$ python3 -q
>>> import numpy as np
>>> import numpy.linalg as la
>>> np.set_printoptions(precision=2, suppress=True, linewidth=120, floatmode="fixed")
>>> rnd = lambda a: np.round(a, 2) + 0
>>> X = np.loadtxt("data.csv", delimiter=",")
>>> X
array([[  5.98, -15.96,  -5.97],
       [  4.79, -12.95,  -3.59],
       [  4.56, -12.38,  -3.17],
       [  3.78, -10.49,  -1.87],
       [  3.19,  -9.08,  -1.01],
       [  2.66,  -7.82,  -0.32],
       [  2.57,  -7.62,  -0.22],
       [  2.50,  -7.47,  -0.15],
       [  0.68,  -3.24,   1.07],
       [  0.50,  -2.81,   1.06],
       [ -0.09,  -0.98,   0.57],
       [  0.10,   0.17,  -0.07],
       [  0.39,   0.46,  -0.09],
       [  0.54,   0.58,  -0.04],
       [  0.72,   0.70,   0.05],
       [  2.72,   1.84,   2.51],
       [  2.82,   1.89,   2.68],
       [  3.74,   2.46,   4.43],
       [  5.56,   3.77,   8.62],
       [  5.90,   4.04,   9.49],
       [  6.21,   4.30,  10.32],
       [  6.53,   4.57,  11.19],
       [  6.97,   4.96,  12.42],
       [  9.95,   7.94,  21.81]])
>>> M2 = X / la.norm(X, axis=1)
Traceback (most recent call last):
  File "<python-input-6>", line 1, in <module>
    M2 = X / la.norm(X, axis=1)
         ~~^~~~~~~~~~~~~~~~~~~~
ValueError: operands could not be broadcast together with shapes (24,3) (24,) 
>>> M2 = X / la.norm(X, axis=1, keepdims=True)
>>> G = M2 @ M2.T
>>> rnd(np.degrees(np.arccos(np.clip(G[0, 2], -1, 1))))
np.float64(5.8)
>>> rnd(la.norm(M2, axis=1))
array([1.00, 1.00, 1.00, 1.00, 1.00, 1.00, 1.00, 1.00, 1.00, 1.00, 1.00, 1.00, 1.00, 1.00, 1.00, 1.00, 1.00, 1.00,
       1.00, 1.00, 1.00, 1.00, 1.00, 1.00])
>>> (G - 2 * np.eye(24)).round(6).argmax(axis=1)
array([ 1,  2,  1,  4,  3,  6,  7,  6,  9,  8,  9, 12, 13, 12, 13, 16, 15, 16, 19, 20, 21, 20, 21, 22])
>>> E = np.load("x.npy")
>>> E
array([[ 1.22, -0.09, -0.70],
       [ 0.00,  0.03, -0.01],
       [ 0.22, -1.23, -1.64],
       [-3.11, -3.76, -3.03],
       [ 1.07, -2.69, -4.45],
       [ 1.28, -1.31, -2.81],
       [-0.85, -3.77, -4.48],
       [ 0.45, -3.90, -5.48],
       [ 0.21, -2.51, -3.42],
       [-0.94, -1.11, -1.18],
       [ 0.16,  0.02, -0.21],
       [-0.74, -2.37, -2.74],
       [ 3.40, -0.37, -2.33],
       [-3.01, -3.46, -2.90],
       [ 0.39, -3.77, -5.42],
       [ 1.40, -2.62, -4.27],
       [ 0.08, -1.19, -1.82],
       [ 3.30, -0.19, -2.38],
       [ 0.14, -3.87, -5.27],
       [ 0.31, -3.94, -5.43],
       [ 0.13, -0.21, -0.18],
       [ 0.13, -2.67, -3.68]])
>>> M2 = np.c_[E[:, :2] @ np.array([[-1, 6], [-5, 5]]), np.array([-4, -5, -4, 5, -4, 1, -4, -5, 1, -1, 0, -4, 1, 4, -1, -4, 0, -4, 4, -1, 2, -4])]
>>> rnd(M2)
array([[ -0.77,   6.87,  -4.00],
       [ -0.15,   0.15,  -5.00],
       [  5.93,  -4.83,  -4.00],
       [ 21.91, -37.46,   5.00],
       [ 12.38,  -7.03,  -4.00],
       [  5.27,   1.13,   1.00],
       [ 19.70, -23.95,  -4.00],
       [ 19.05, -16.80,  -5.00],
       [ 12.34, -11.29,   1.00],
       [  6.49, -11.19,  -1.00],
       [ -0.26,   1.06,   0.00],
       [ 12.59, -16.29,  -4.00],
       [ -1.55,  18.55,   1.00],
       [ 20.31, -35.36,   4.00],
       [ 18.46, -16.51,  -1.00],
       [ 11.70,  -4.70,  -4.00],
       [  5.87,  -5.47,   0.00],
       [ -2.35,  18.85,  -4.00],
       [ 19.21, -18.51,   4.00],
       [ 19.39, -17.84,  -1.00],
       [  0.92,  -0.27,   2.00],
       [ 13.22, -12.57,  -4.00]])
>>> rnd(la.lstsq(E, M2[:, 0])[0])
array([-1.00, -5.00,  0.00])
>>> la.matrix_rank(M2)
np.int64(3)
>>> rnd(la.norm(la.qr(E)[0].T @ M2, axis=0) ** 2 / ((M2 ** 2).sum(axis=0) + 1e-12))
array([1.00, 1.00, 0.26])
>>> rnd(la.norm(M2 - E @ la.lstsq(E, M2)[0], axis=0))
array([ 0.00,  0.00, 13.51])
>>> Z = E[[1, 3]].astype(float)
>>> for _ in range(6):
...     labels = la.norm(E[:, None] - Z, axis=-1).argmin(axis=1)
...     Z = np.array([E[labels == j].mean(axis=0) for j in range(2)])
... 
>>> labels
array([0, 0, 0, 1, 1, 0, 1, 1, 1, 0, 0, 1, 0, 1, 1, 1, 0, 0, 1, 1, 0, 1])
>>> np.bincount(labels)
array([10, 12])
>>> rnd(Z[1] - Z[0])
array([-1.19, -2.71, -2.89])
>>> u = np.array([9, 3, -4]) + 0.5
>>> data = np.eye(3) - 2 * np.outer(u, u) / (u @ u)
>>> rnd(data)
array([[-0.57, -0.58,  0.58],
       [-0.58,  0.79,  0.21],
       [ 0.58,  0.21,  0.79]])
>>> data[2] @ data[1]
np.float64(0.0)
>>> rnd(la.norm(data, axis=0))
array([1.00, 1.00, 1.00])
>>> rnd(la.norm(data[2], 1)), rnd(la.norm(data[2], np.inf))
(np.float64(1.58), np.float64(0.79))
>>> rnd(la.norm(data[2] - data[1]))
np.float64(1.41)
>>> rnd(la.norm(data) ** 2 / la.norm(data, 2) ** 2)
np.float64(3.0)
>>> rnd(la.norm(data, 1)), rnd(la.norm(data, np.inf))
(np.float64(1.73), np.float64(1.73))
>>> rnd(la.norm(data, axis=1))
array([1.00, 1.00, 1.00])
>>> la.norm(data, axis=1).argmax()
np.int64(0)
>>> np.einsum("ii->", data)
np.float64(1.0)
>>> rnd(la.eigvals(data).sum().real)
np.float64(1.0)
>>> u = np.array([-4, 2, -3])
>>> M2 = data + np.outer(u, np.eye(3)[0])
>>> rnd(M2)
array([[-4.57, -0.58,  0.58],
       [ 1.42,  0.79,  0.21],
       [-2.42,  0.21,  0.79]])
>>> la.matrix_rank(M2 - data)
np.int64(1)
>>> la.matrix_rank(la.inv(M2) - la.inv(data), tol=1e-8)
np.int64(1)
>>> F = np.load("layer3.npy")
>>> F
array([[ 7.00, -3.00,  0.00],
       [-3.00,  7.00, -3.00],
       [ 0.00, -3.00,  5.00]])
>>> rnd(la.norm(F, axis=1))
array([7.62, 8.19, 5.83])
>>> la.norm(F, axis=1).argmax()
np.int64(1)
>>> rnd(la.norm(F, "nuc"))
np.float64(19.0)
>>> rnd(la.norm(F, axis=0))
array([7.62, 8.19, 5.83])
>>> rnd(la.norm(F, 1)), rnd(la.norm(F, np.inf))
(np.float64(13.0), np.float64(13.0))
>>> rnd(la.norm(F[1], 1)), rnd(la.norm(F[1], np.inf))
(np.float64(13.0), np.float64(7.0))
>>> F[1] @ F[2]
np.float64(-36.0)
>>> K = np.loadtxt("case0.csv", delimiter=",")
>>> rnd(K)
array([[ 0.99, -0.07,  0.08],
       [-0.07,  0.56,  0.49],
       [ 0.08,  0.49,  0.45]])
>>> x = np.array([2, 1, 0])
>>> rnd((x - K @ x) @ (K @ x))
np.float64(0.0)
>>> rnd(K @ x)
array([1.90, 0.41, 0.65])
>>> M = np.loadtxt("block0.csv", delimiter=",")
>>> M
array([[0.00, 0.00, 0.00, 0.00],
       [0.00, 0.00, 0.00, 0.00],
       [0.00, 0.00, 0.00, 1.00],
       [0.00, 0.00, 1.00, 0.00]])
>>> x = np.array([-4, 3, -5])
>>> y = F @ x
>>> y
array([-37.00,  48.00, -34.00])
>>> rnd(la.solve(F.T, F[2]))
array([0.00, 0.00, 1.00])
>>> np.kron(np.eye(2, dtype=int), M)
array([[0.00, 0.00, 0.00, 0.00, 0.00, 0.00, 0.00, 0.00],
       [0.00, 0.00, 0.00, 0.00, 0.00, 0.00, 0.00, 0.00],
       [0.00, 0.00, 0.00, 1.00, 0.00, 0.00, 0.00, 0.00],
       [0.00, 0.00, 1.00, 0.00, 0.00, 0.00, 0.00, 0.00],
       [0.00, 0.00, 0.00, 0.00, 0.00, 0.00, 0.00, 0.00],
       [0.00, 0.00, 0.00, 0.00, 0.00, 0.00, 0.00, 0.00],
       [0.00, 0.00, 0.00, 0.00, 0.00, 0.00, 0.00, 1.00],
       [0.00, 0.00, 0.00, 0.00, 0.00, 0.00, 1.00, 0.00]])
>>> rnd(la.eigvals(M))
array([ 1.00, -1.00,  0.00,  0.00])
